>>> import numpy as np
>>> from numpy import linalg as LA
>>> np.set_printoptions(precision=2, suppress=True, linewidth=140)
>>> A2 = np.array([[1, 4], [1, 3]])
>>> X = np.tile(A2, (2, 2))
>>> X
array([[1, 4, 1, 4],
       [1, 3, 1, 3],
       [1, 4, 1, 4],
       [1, 3, 1, 3]])
>>> rk = LA.matrix_rank(X)
>>> rk
np.int64(2)
>>> N = LA.svd(X)[2][rk:].T
>>> [int(LA.matrix_rank(np.delete(X, i, axis=0))) for i in range(4)]
[2, 2, 2, 2]
>>> [int(LA.matrix_rank(X[:i])) for i in range(1, len(X) + 1)]
[1, 2, 2, 2]
>>> np.round(X @ N, 2) + 0
array([[0., 0.],
       [0., 0.],
       [0., 0.],
       [0., 0.]])
>>> [int(LA.matrix_rank(X[:, :j + 1])) for j in range(4)]
[1, 2, 2, 2]
>>> u = np.array([-2, -3, 0, -1, 5, -1, 2])
>>> g = np.array([-3, 2, 2, 5, -4])
>>> m1 = u[:, None] + g[None, :]
>>> m1
array([[-5,  0,  0,  3, -6],
       [-6, -1, -1,  2, -7],
       [-3,  2,  2,  5, -4],
       [-4,  1,  1,  4, -5],
       [ 2,  7,  7, 10,  1],
       [-4,  1,  1,  4, -5],
       [-1,  4,  4,  7, -2]])
>>> left, sig, Vh = LA.svd(m1)
>>> V = Vh[:(sig > 1e-8).sum()]
>>> rng = np.random.default_rng(8287)
>>> x0 = m1[3] + -2 * m1[0] + rng.integers(2) * np.eye(5)[2]
>>> x0
array([ 6.,  1.,  1., -2.,  7.])
>>> V.T @ V
array([[ 0.4 ,  0.1 ,  0.1 , -0.07,  0.46],
       [ 0.1 ,  0.24,  0.24,  0.33,  0.08],
       [ 0.1 ,  0.24,  0.24,  0.33,  0.08],
       [-0.07,  0.33,  0.33,  0.57, -0.15],
       [ 0.46,  0.08,  0.08, -0.15,  0.54]])
>>> LA.matrix_rank(np.vstack([m1, x0]))
np.int64(2)
>>> np.allclose(V.T @ V @ x0, x0)
True
>>> np.unravel_index(np.abs(m1).argmax(), m1.shape)
(np.int64(4), np.int64(3))
>>> LA.matrix_rank(m1)
np.int64(2)
>>> m1.mean(axis=0)
array([-3.,  2.,  2.,  5., -4.])
>>> round(LA.norm(m1), 2)
np.float64(25.02)
>>> m1.shape
(7, 5)
>>> np.abs(m1).max()
np.int64(10)
>>> m1 - m1[0]
array([[ 0,  0,  0,  0,  0],
       [-1, -1, -1, -1, -1],
       [ 2,  2,  2,  2,  2],
       [ 1,  1,  1,  1,  1],
       [ 7,  7,  7,  7,  7],
       [ 1,  1,  1,  1,  1],
       [ 4,  4,  4,  4,  4]])
>>> np.diff(m1, axis=0)
array([[-1, -1, -1, -1, -1],
       [ 3,  3,  3,  3,  3],
       [-1, -1, -1, -1, -1],
       [ 6,  6,  6,  6,  6],
       [-6, -6, -6, -6, -6],
       [ 3,  3,  3,  3,  3]])
>>> LA.rank(m1)
Traceback (most recent call last):
  File "<python-input-33>", line 1, in <module>
    LA.rank(m1)
    ^^^^^^^
AttributeError: module 'numpy.linalg' has no attribute 'rank'
>>> J = np.array([[0.3, 0.0, 1.9, -1.6],
...     [0.1, -1.6, -0.6, -0.4],
...     [-0.6, 0.8, 0.5, -0.5],
...     [-1.3, -1.6, 1.2, 0.9],
...     [0.1, -0.2, 0.0, -0.3],
...     [2.0, 0.6, -0.1, 0.6],
...     [0.1, 0.4, -0.4, 0.2],
...     [1.4, -0.5, -0.1, -0.9],
...     [0.9, 0.4, -0.6, -0.6],
...     [-0.3, -0.1, 0.2, -2.0],
...     [-1.7, 0.1, 1.7, 0.3],
...     [-0.5, -0.3, -0.7, 0.1],
...     [0.2, -0.7, 0.8, -1.2],
...     [-0.8, 0.8, -0.9, 0.9],
...     [-1.3, 1.4, -0.4, -1.5],
...     [0.9, 0.1, -0.3, -1.5],
...     [-0.1, -0.8, -1.1, 0.4],
...     [1.0, -0.6, -0.2, 0.2],
...     [-0.4, 0.2, -1.6, -2.1]])
>>> J[:, 2] = -2 * J[:, 0] + 0.02 * rng.normal(size=19)
>>> J
array([[ 0.3 ,  0.  , -0.61, -1.6 ],
       [ 0.1 , -1.6 , -0.2 , -0.4 ],
       [-0.6 ,  0.8 ,  1.22, -0.5 ],
       [-1.3 , -1.6 ,  2.57,  0.9 ],
       [ 0.1 , -0.2 , -0.2 , -0.3 ],
       [ 2.  ,  0.6 , -4.  ,  0.6 ],
       [ 0.1 ,  0.4 , -0.24,  0.2 ],
       [ 1.4 , -0.5 , -2.81, -0.9 ],
       [ 0.9 ,  0.4 , -1.82, -0.6 ],
       [-0.3 , -0.1 ,  0.58, -2.  ],
       [-1.7 ,  0.1 ,  3.38,  0.3 ],
       [-0.5 , -0.3 ,  1.  ,  0.1 ],
       [ 0.2 , -0.7 , -0.41, -1.2 ],
       [-0.8 ,  0.8 ,  1.6 ,  0.9 ],
       [-1.3 ,  1.4 ,  2.62, -1.5 ],
       [ 0.9 ,  0.1 , -1.79, -1.5 ],
       [-0.1 , -0.8 ,  0.19,  0.4 ],
       [ 1.  , -0.6 , -2.06,  0.2 ],
       [-0.4 ,  0.2 ,  0.81, -2.1 ]])
>>> round(LA.norm(J, 2) / LA.norm(J), 2)
np.float64(0.85)
>>> LA.matrix_rank(J, rtol=0.1)
np.int64(3)
>>> LA.cond(J) > 100
np.True_
>>> np.argsort(-LA.norm(J, axis=0).round(6), kind="stable")[:3]
array([2, 3, 0])
>>> [round(float(x), 2) for x in LA.svd(J, compute_uv=False)[:3]]
[9.11, 4.6, 3.25]
>>> round(np.log10(LA.cond(J)))
2
